>>> import numpy as np
>>> from numpy import linalg as LA
>>> np.set_printoptions(suppress=True, linewidth=120)
>>> M = np.minimum.outer(np.arange(1, 5), np.arange(1, 5)) * -3
>>> M
array([[ -3,  -3,  -3,  -3],
       [ -3,  -6,  -6,  -6],
       [ -3,  -6,  -9,  -9],
       [ -3,  -6,  -9, -12]])
>>> t3 = np.stack([M, 5 * M, M[::-1]])
>>> LA.matrix_rank(t3)
array([4, 4, 4])
>>> (t3 @ M.T).shape
(3, 4, 4)
>>> t3.sum(axis=0)
array([[-21, -24, -27, -30],
       [-21, -42, -45, -45],
       [-21, -42, -60, -60],
       [-21, -39, -57, -75]])
>>> np.einsum("bij,cij->bc", t3, t3)
array([[  630,  3150,   486],
       [ 3150, 15750,  2430],
       [  486,  2430,   630]])
>>> LA.matrix_rank(t3.reshape(3, -1))
np.int64(2)
>>> r0, r1 = M[3], M[2]
>>> r0 @ r1
np.int64(234)
>>> pr = (r0 @ r1) / (r0 @ r0) * r0
>>> np.round(r1 - pr, 3)
array([-0.4, -0.8, -1.2,  1.4])
>>> np.round(LA.norm(M, 1), 3), round(float(LA.norm(M, np.inf)), 3)
(np.float64(30.0), 30.0)
>>> LA.norm(M, axis=1).argmax()
np.int64(3)
>>> np.round(LA.norm(M, axis=0), 3)
array([ 6.   , 10.817, 14.387, 16.432])
>>> M[0] @ M[2]
np.int64(81)
>>> round(float(LA.norm(M[0] - M[2])), 3)
9.0
>>> F = np.array([[-0.3, 0.4, -0.6, -0.9],
...     [0.8, -0.5, 0.9, -0.2],
...     [-2.0, -0.3, 0.2, 0.3]])
>>> F
array([[-0.3,  0.4, -0.6, -0.9],
       [ 0.8, -0.5,  0.9, -0.2],
       [-2. , -0.3,  0.2,  0.3]])
>>> W = np.array([[2, -2, 1], [3, 0, 3], [0, 1, -1], [3, 1, -2]])
>>> b = np.array([1, 2, 1])
>>> act = np.maximum(F @ W + b, 0)
>>> (act > 0).astype(int)
array([[0, 1, 1],
       [1, 1, 0],
       [0, 1, 0]])
>>> np.round((act > 0).mean(axis=0), 3)
array([0.333, 1.   , 0.333])
>>> basis = np.array([[8, 5, 4], [-8, 2, -8], [-3, 4, 8]])
>>> np.round(act @ basis, 3)
array([[-21.7,  19.4,  25.6],
       [ -4.8,   4.7,  -6.8],
       [-52. ,  13. , -52. ]])
>>> W @ basis
array([[ 29,  10,  32],
       [ 15,  27,  36],
       [ -5,  -2, -16],
       [ 22,   9, -12]])
>>> A2 = np.array([[2, 3, 1], [-3, 1, 3]])
>>> basis = np.kron(A2, F)
>>> basis.shape
(6, 12)
>>> LA.matrix_rank(basis)
np.int64(6)
>>> basis.round(3)
array([[-0.6,  0.8, -1.2, -1.8, -0.9,  1.2, -1.8, -2.7, -0.3,  0.4, -0.6, -0.9],
       [ 1.6, -1. ,  1.8, -0.4,  2.4, -1.5,  2.7, -0.6,  0.8, -0.5,  0.9, -0.2],
       [-4. , -0.6,  0.4,  0.6, -6. , -0.9,  0.6,  0.9, -2. , -0.3,  0.2,  0.3],
       [ 0.9, -1.2,  1.8,  2.7, -0.3,  0.4, -0.6, -0.9, -0.9,  1.2, -1.8, -2.7],
       [-2.4,  1.5, -2.7,  0.6,  0.8, -0.5,  0.9, -0.2,  2.4, -1.5,  2.7, -0.6],
       [ 6. ,  0.9, -0.6, -0.9, -2. , -0.3,  0.2,  0.3, -6. , -0.9,  0.6,  0.9]])
>>> rng = np.random.default_rng(80594)
>>> A2 = F + rng.integers(-2, 3, (3, 2)) @ rng.integers(-2, 3, (2, 4))
>>> A2
array([[-2.3, -0.6, -2.6, -2.9],
       [-5.2, -1.5, -3.1, -4.2],
       [ 4. ,  0.7,  4.2,  4.3]])
>>> np.round(A2 - F, 3)
array([[-2., -1., -2., -2.],
       [-6., -1., -4., -4.],
       [ 6.,  1.,  4.,  4.]])
>>> np.round(LA.norm(A2, axis=0), 3)
array([6.952, 1.761, 5.832, 6.674])
>>> A2[2] @ A2[0]
np.float64(-33.01)
>>> round(float(LA.norm(A2, 1)), 3), round(float(LA.norm(A2, np.inf)), 3)
(11.5, 14.0)
>>> np.round(LA.norm(A2, "nuc"), 3)
np.float64(12.986)
>>> np.round(LA.norm(A2[2], 1), 3), round(float(LA.norm(A2[2], np.inf)), 3)
(np.float64(13.2), 4.3)
>>> K = np.load("block12.npy")
>>> K
array([[ 0,  0,  0],
       [ 3, -5,  5],
       [ 0,  0,  0],
       [ 0,  0,  0],
       [ 3, -5,  5],
       [ 0,  4,  3],
       [ 3, -5,  5],
       [ 0,  0,  0],
       [ 0,  0,  0],
       [ 2,  2,  3],
       [ 0,  0,  0],
       [ 0,  0,  0],
       [ 3, -5,  5],
       [ 2, -2,  0],
       [ 0,  0,  0],
       [ 5, -7,  5],
       [ 0,  0,  0],
       [ 2, -2,  0],
       [ 0,  0,  0],
       [ 0,  0,  0],
       [ 0,  4,  3],
       [ 3, -1,  8],
       [ 0,  0,  0],
       [ 0,  4,  3],
       [ 5, -3,  8],
       [ 0,  0,  0],
       [ 0,  0,  0]])
>>> def softmax(z):
...     e = np.exp(z - z.max(axis=-1, keepdims=True))
...     return e / e.sum(axis=-1, keepdims=True)
... 
>>> np.round(softmax(K).sum(axis=1), 3)
array([1., 1., 1., 1., 1., 1., 1., 1., 1., 1., 1., 1., 1., 1., 1., 1., 1., 1., 1., 1., 1., 1., 1., 1., 1., 1., 1.])
>>> np.round(softmax(10 * K[4]), 3) + 0
array([0., 0., 1.])
>>> scores = K @ K.T / np.sqrt(3)
>>> np.round(softmax(scores)[4] @ K, 3)
array([ 4.999, -6.788,  5.158])
>>> d = LA.norm(K[:, None] - K[None], axis=-1)
>>> LA.matrix_rank(d ** 2)
np.int64(5)
>>> (d + 1e9 * np.eye(27)).round(6).argmin(axis=1)
array([ 2,  4,  0,  0,  1, 20,  1,  0,  0,  5,  0,  0,  1, 17,  0,  1,  0, 13,  0,  0,  5, 24,  0,  5, 21,  0,  0])
>>> d.mean(axis=1).argmax()
np.int64(15)
>>> np.flatnonzero(d[8] < d.mean() / 2)
array([ 0,  2,  3,  7,  8, 10, 11, 14, 16, 18, 19, 22, 25, 26])
>>> d.shape
(27, 27)
>>> np.round(LA.norm(K, axis=1), 3)
array([0.   , 7.681, 0.   , 0.   , 7.681, 5.   , 7.681, 0.   , 0.   , 4.123, 0.   , 0.   , 7.681, 2.828, 0.   , 9.95 ,
       0.   , 2.828, 0.   , 0.   , 5.   , 8.602, 0.   , 5.   , 9.899, 0.   , 0.   ])
